>>> import numpy as np
>>> np.set_printoptions(precision=2, suppress=True, linewidth=120, sign=" ")
>>> tidy = lambda a: np.round(a, 2) + 0
>>> E = np.load("data.npy")
>>> E
array([[  1,  -1,   1,  -1],
       [  1,   0,   0,   0],
       [  1,   1,   1,   1],
       [  1,   2,   4,   8],
       [  1,   3,   9,  27],
       [  1,   4,  16,  64],
       [  1,   5,  25, 125]])
>>> # column 3 is much longer than the rest
>>> np.linalg.matrix_rank(E, rtol=0.1)
np.int64(1)
>>> [round(float(x), 2) for x in np.linalg.svd(E, compute_uv=False)[:3]]
[146.7, 5.8, 1.74]
>>> Uu, s, Vt = np.linalg.svd(E, full_matrices=False)
>>> tidy(Uu.T @ E @ Vt.T)
array([[ 146.7 ,    0.  ,    0.  ,    0.  ],
       [   0.  ,    5.8 ,    0.  ,    0.  ],
       [   0.  ,    0.  ,    1.74,    0.  ],
       [   0.  ,    0.  ,    0.  ,    1.27]])
>>> tidy(s / s[0])
array([ 1.  ,  0.04,  0.01,  0.01])
>>> rng = np.random.default_rng(8156)
>>> B = E + rng.integers(-2, 3, (7, 1)) @ rng.integers(-2, 3, (1, 4))
>>> B
array([[  2,   1,   2,  -3],
       [  0,  -2,  -1,   2],
       [  2,   3,   2,  -1],
       [  2,   4,   5,   6],
       [  0,   1,   8,  29],
       [  1,   4,  16,  64],
       [  0,   3,  24, 127]])
>>> np.linalg.matrix_rank(B - E, tol=1e-8)
np.int64(1)
>>> np.abs(B - E).sum(axis=1)
array([ 6,  6,  6,  6,  6,  0,  6])
>>> tidy(np.linalg.svd(B - E, compute_uv=False))
array([ 7.75,  0.  ,  0.  ,  0.  ])
>>> B - E
array([[ 1,  2,  1, -2],
       [-1, -2, -1,  2],
       [ 1,  2,  1, -2],
       [ 1,  2,  1, -2],
       [-1, -2, -1,  2],
       [ 0,  0,  0,  0],
       [-1, -2, -1,  2]])
>>> idx = rng.permutation(4)
>>> B = E[:, idx] * rng.choice([-1, 1], 4)
>>> B
array([[   1,   -1,   -1,    1],
       [   1,    0,    0,    0],
       [   1,   -1,    1,   -1],
       [   1,   -4,    2,   -8],
       [   1,   -9,    3,  -27],
       [   1,  -16,    4,  -64],
       [   1,  -25,    5, -125]])
>>> Uu, _, Vt = np.linalg.svd(E.T @ B)
>>> idx
array([ 0,  2,  1,  3])
>>> tidy(np.linalg.lstsq(E, B)[0])
array([[ 1.,  0.,  0.,  0.],
       [ 0.,  0.,  1.,  0.],
       [ 0., -1.,  0.,  0.],
       [ 0.,  0.,  0., -1.]])
